% ipython --no-banner

In [1]: import numpy as np

In [2]: np.set_printoptions(precision=4, suppress=True, linewidth=200, sign=" ")

In [3]: K = np.loadtxt("arr.csv", delimiter=",")

In [4]: K
Out[4]: 
array([[ -0.3272, -28.5469,   0.1117,  32.0026],
       [  0.3156, -30.0475,   0.1413,  30.5803],
       [  0.5722, -28.7523,   1.5544,  28.8207],
       [ -0.6528, -30.2587,  -0.0821,  30.1   ],
       [  0.1747, -30.4352,  -0.242 ,  30.9406],
       [ -1.389 , -29.0079,   0.0895,  28.9265],
       [ -0.5912, -29.692 ,  -1.3005,  30.5758],
       [ -0.5887, -29.9193,   0.8636,  31.9154],
       [  0.8005, -28.9501,   1.4712,  30.735 ],
       [ -0.3749, -29.6539,  -1.5899,  31.3402],
       [ -0.7193, -29.8963,  -1.7841,  27.7627],
       [ -0.5825, -31.294 ,  -1.5434,  28.5967],
       [  1.0456, -29.9145,   0.2984,  30.8413],
       [ -1.5692, -31.2915,  -1.1457,  30.5209],
       [ -1.4921, -29.7378,   1.4603,  28.732 ],
       [ -0.6865, -30.9168,  -0.0344,  30.1099],
       [  0.2177, -28.2257,   2.0197,  29.9231],
       [  1.2515, -29.114 ,  -0.005 ,  29.3927],
       [ -0.4538, -29.4218,   1.5525,  29.8698],
       [  0.6644, -29.7515,   0.3072,  29.963 ],
       [ -0.439 , -30.7813,   2.5784,  29.9002],
       [ -0.826 , -29.4638,  -0.262 ,  31.5318],
       [  0.2289, -28.9203,  -0.5939,  29.4659],
       [ -1.4403, -31.3485,  -2.8594,  29.4229]])

In [5]: left, sig, Vt = np.linalg.svd(K)

In [6]: sig
Out[6]: array([ 207.5144,    7.0005,    4.4578,    3.2769])

In [7]: B = left[:, :1] @ np.diag(sig[:1]) @ Vt[:1]

In [8]: np.linalg.matrix_rank(K, rtol=0.05)
Out[8]: np.int64(1)

In [9]: np.linalg.matrix_rank(B)
Out[9]: np.int64(1)

In [10]: np.round(np.linalg.norm(K - B, 2), 4), round(sig[1], 4)
Out[10]: (np.float64(7.0005), np.float64(7.0005))

In [11]: B = np.c_[K[:, :2] @ np.array([[-3, 0], [0, 1]]), np.array([1, 1, 2, 3, 0, 1, 0, 3, 0, 1, 2, 3, 3, 3, 0, 3, 0, 3, 0, 1, 0, 1, 1, 3])]

In [12]: B
Out[12]: 
array([[  0.9816, -28.5469,   1.    ],
       [ -0.9468, -30.0475,   1.    ],
       [ -1.7166, -28.7523,   2.    ],
       [  1.9584, -30.2587,   3.    ],
       [ -0.5241, -30.4352,   0.    ],
       [  4.167 , -29.0079,   1.    ],
       [  1.7736, -29.692 ,   0.    ],
       [  1.7661, -29.9193,   3.    ],
       [ -2.4015, -28.9501,   0.    ],
       [  1.1247, -29.6539,   1.    ],
       [  2.1579, -29.8963,   2.    ],
       [  1.7475, -31.294 ,   3.    ],
       [ -3.1368, -29.9145,   3.    ],
       [  4.7076, -31.2915,   3.    ],
       [  4.4763, -29.7378,   0.    ],
       [  2.0595, -30.9168,   3.    ],
       [ -0.6531, -28.2257,   0.    ],
       [ -3.7545, -29.114 ,   3.    ],
       [  1.3614, -29.4218,   0.    ],
       [ -1.9932, -29.7515,   1.    ],
       [  1.317 , -30.7813,   0.    ],
       [  2.478 , -29.4638,   1.    ],
       [ -0.6867, -28.9203,   1.    ],
       [  4.3209, -31.3485,   3.    ]])

In [13]: np.round(np.linalg.lstsq(K, B[:, 0])[0], 4) + 0
Out[13]: array([-3.,  0.,  0.,  0.])
